% ipython --no-banner

In [1]: import numpy as np

In [2]: import numpy.linalg as la

In [3]: np.set_printoptions(precision=3, suppress=True, linewidth=120)

In [4]: data = np.load("case5.npy")

In [5]: data
Out[5]: 
array([[4., 1., 1.],
       [1., 4., 1.],
       [1., 1., 4.]])

In [6]: x = np.ones(3)

In [7]: for _ in range(7):
   ...:     x = data @ x
   ...:     x /= la.norm(x)
   ...:     print(round(x @ data @ x, 3))
   ...: 
6.0
6.0
6.0
6.0
6.0
6.0
6.0

In [8]: round(la.eigvalsh(data)[-1], 3)
Out[8]: np.float64(6.0)

In [9]: rng = np.random.default_rng(900)

In [10]: K = np.triu(rng.random((2, 2)) < 1.2, 1).astype(int)

In [11]: K = K + K.T

In [12]: K
Out[12]: 
array([[0, 1],
       [1, 0]])

In [13]: vals, vecs = la.eigh(K)

In [14]: x = np.array([2, -1])

In [15]: x @ K @ x
Out[15]: np.int64(-4)

In [16]: np.round(vecs * np.abs(vals) @ vecs.T, 3) + 0
Out[16]: 
array([[1., 0.],
       [0., 1.]])

In [17]: (np.sign(vecs[:, -1].round(6)) == np.sign(vecs[0, -1].round(6))).astype(int)
Out[17]: array([1, 1])

In [18]: vecs * np.maximum(vals, 0) @ vecs.T
Out[18]: 
array([[0.5, 0.5],
       [0.5, 0.5]])

In [19]: np.abs(K).sum(axis=1).max(), np.abs(vals).max()
Out[19]: (np.int64(1), np.float64(1.0))

In [20]: la.eigvalsh(K[1:, 1:])
Out[20]: array([0.])

In [21]: vals, vecs = la.eig(K)

In [22]: vals
Out[22]: array([ 1., -1.])

In [23]: np.prod(vals)
Out[23]: np.float64(-1.0)

In [24]: np.sort(la.eigvals(la.inv(K)))
Out[24]: array([-1.,  1.])
